>>> import numpy as np
>>> np.set_printoptions(precision=1, suppress=True, linewidth=100)
>>> mat = np.array([[18, 1, 2, 4, -5, 2, -1],
...     [5, 8, 0, -2, 2, 2, -4],
...     [-5, -1, 14, -2, -4, -3, -5],
...     [1, 1, -3, -5, 1, -5, -5],
...     [-4, 4, -3, 0, -1, -1, -4],
...     [4, 2, 4, 2, -3, -8, -4],
...     [-2, -3, -2, 4, -1, -3, -2]])
>>> x = np.array([-3, -1, 2, -1, 3, 3, -2])
>>> a = np.maximum(mat @ x, 0)
>>> mat * (a > 1e-9)[:, None]
array([[ 0,  0,  0,  0,  0,  0,  0],
       [ 0,  0,  0,  0,  0,  0,  0],
       [-5, -1, 14, -2, -4, -3, -5],
       [ 0,  0,  0,  0,  0,  0,  0],
       [-4,  4, -3,  0, -1, -1, -4],
       [ 0,  0,  0,  0,  0,  0,  0],
       [ 0,  0,  0,  0,  0,  0,  0]])
>>> np.maximum(mat @ (3 * x), 0)
array([  0,   0, 105,   0,  12,   0,   0])
>>> np.flatnonzero(a > 1e-9)
array([2, 4])
>>> q, evecs = np.linalg.qr(mat[:, :1])[0], np.linalg.qr(mat[:, 1:])[0]
>>> sig = np.linalg.svd(q.T @ evecs, compute_uv=False)
>>> round(float(np.linalg.norm(q @ q.T - evecs @ evecs.T, 2)), 1)
1.0
>>> th = np.radians(180)
>>> r_ = np.eye(7)
>>> r_[1, 1] = r_[6, 6] = np.cos(th)
>>> r_[1, 6], r_[6, 1] = -np.sin(th), np.sin(th)
>>> r_.round(1) + 0
array([[ 1.,  0.,  0.,  0.,  0.,  0.,  0.],
       [ 0., -1.,  0.,  0.,  0.,  0.,  0.],
       [ 0.,  0.,  1.,  0.,  0.,  0.,  0.],
       [ 0.,  0.,  0.,  1.,  0.,  0.,  0.],
       [ 0.,  0.,  0.,  0.,  1.,  0.,  0.],
       [ 0.,  0.,  0.,  0.,  0.,  1.,  0.],
       [ 0.,  0.,  0.,  0.,  0.,  0., -1.]])
>>> B = mat @ r_.T
>>> np.linalg.svd(mat, compute_uv=False), np.linalg.svd(B, compute_uv=False)
(array([21.2, 17.8, 12.9, 10.2,  6.1,  3.8,  2.1]), array([21.2, 17.8, 12.9, 10.2,  6.1,  3.8,  2.1]))
>>> B
array([[18., -1.,  2.,  4., -5.,  2.,  1.],
       [ 5., -8.,  0., -2.,  2.,  2.,  4.],
       [-5.,  1., 14., -2., -4., -3.,  5.],
       [ 1., -1., -3., -5.,  1., -5.,  5.],
       [-4., -4., -3.,  0., -1., -1.,  4.],
       [ 4., -2.,  4.,  2., -3., -8.,  4.],
       [-2.,  3., -2.,  4., -1., -3.,  2.]])
>>> np.abs(B - mat).max(axis=0)
array([ 0., 16.,  0.,  0.,  0.,  0., 10.])
>>> round(float(np.linalg.det(r_)), 1), np.trace(r_)
(1.0, np.float64(3.0))
>>> J = np.load("mat.npy")
>>> J
array([[  1.6,   6.4,  -1.6,   6.2,   9.5,  15. ],
       [ -3. ,   7.1,  -3.9,   6.7, -15.1,   7.3],
       [  5.6,  -1.1, -13.3,  -5. ,   1.3, -12.8],
       [ 15.1,   3.9,  -4.5,  10.5,   1.4,  -5.1],
       [ -0.9,  -7.4,   8.5, -14. ,   6. ,  -6.3],
       [ -1.9,   6.1,   7.4,   1.2,  11.8,  12.8],
       [ 15.7,   9.7,   2. ,   1.7,   6.1,  -4. ],
       [ -4.9,   4.9,  -6.7,   3.3, -13.2, -11. ],
       [ -6.2,  12.5,   6.1,  -1. ,  12.9,  -0.2],
       [ -1.8, -13.3,   0.3, -13.4,   2.1,  -6. ],
       [  3.7, -11. ,  15.3,  -2.4,  -0.3,  -4.9],
       [-10.2,   9. ,   5. ,  -1.1, -11.2,  -8. ],
       [-12.4,  -0.7,  -8.8,   6.4,  -8.3,   7.6],
       [ -5.7,  -1.3,   6.7,   8.9,  -6.9,  13.9],
       [ -2.9,  -1.1,  -7.3,  -3.1,   6.8,  16.8],
       [  6.7,   8.7,  -3.4,  -5.9,  10.1,  11.4],
       [  4.9,  15.5,  10.1,  -1.9,  -5.3,  -2.1],
       [ -0.8,  18.1,   3.3,  -5.2,  -5.4,   2.3]])
>>> P = J @ np.linalg.solve(J.T @ J, J.T)
>>> np.linalg.matrix_rank(np.eye(18) - P)
np.int64(12)
>>> np.round(np.linalg.eigvalsh(P), 1) + 0
array([0., 0., 0., 0., 0., 0., 0., 0., 0., 0., 0., 0., 1., 1., 1., 1., 1., 1.])
